>>> import numpy as np
>>> import numpy.linalg as la
>>> np.set_printoptions(precision=2, suppress=True, linewidth=160)
>>> m1 = np.array([[44, -20, -11, -30],
...     [-20, 40, -10, 12],
...     [-11, -10, 33, -7],
...     [-30, 12, -7, 44]])
>>> # symmetric, so the eigenvalues are real
>>> blk = np.stack([m1, -1 * m1, m1[::-1]])
>>> (blk @ m1.T).shape
(3, 4, 4)
>>> blk.shape
(3, 4, 4)
>>> la.norm(blk, axis=(1, 2))
array([99.94, 99.94, 99.94])
>>> print(np.einsum("bij,cij->bc", blk, blk))
[[ 9989 -9989 -6794]
 [-9989  9989  6794]
 [-6794  6794  9989]]
>>> print(blk.sum(axis=0))
[[-30  12  -7  44]
 [-11 -10  33  -7]
 [-20  40 -10  12]
 [ 44 -20 -11 -30]]
>>> la.matrix_rank(blk.reshape(3, -1))
np.int64(2)
>>> rng = np.random.default_rng(8659)
>>> lab = rng.permutation(4)
>>> print(lab)
[3 0 1 2]
>>> M2 = m1[lab][:, lab]
>>> np.trace(M2)
np.int64(161)
>>> np.round(la.det(M2), 2), round(la.det(m1[lab]), 2)
(np.float64(414736.0), np.float64(-414736.0))
>>> print(M2)
[[ 44 -30  12  -7]
 [-30  44 -20 -11]
 [ 12 -20  40 -10]
 [ -7 -11 -10  33]]
>>> np.sort(np.abs(la.eigvals(M2)))
array([ 3.96, 28.39, 43.21, 85.44])
>>> u = np.array([3, 1, -4, 2, 1, 3, -2, -1, -2])
>>> W0 = u[np.abs(np.subtract.outer(np.arange(9), np.arange(9)))]
>>> W0
array([[ 3,  1, -4,  2,  1,  3, -2, -1, -2],
       [ 1,  3,  1, -4,  2,  1,  3, -2, -1],
       [-4,  1,  3,  1, -4,  2,  1,  3, -2],
       [ 2, -4,  1,  3,  1, -4,  2,  1,  3],
       [ 1,  2, -4,  1,  3,  1, -4,  2,  1],
       [ 3,  1,  2, -4,  1,  3,  1, -4,  2],
       [-2,  3,  1,  2, -4,  1,  3,  1, -4],
       [-1, -2,  3,  1,  2, -4,  1,  3,  1],
       [-2, -1, -2,  3,  1,  2, -4,  1,  3]])
>>> vals, vecs = la.eigh(W0)
>>> vec = np.array([-2, 0, -2, 0, 3, 1, -3, 3, -3])
>>> la.eigvalsh(W0[1:, 1:])
array([-9.38, -0.9 , -0.39,  2.68,  4.08,  5.25, 10.63, 12.02])
>>> np.abs(W0).sum(axis=1).max(), round(float(np.abs(vals).max()), 2)
(np.int64(21), 12.31)
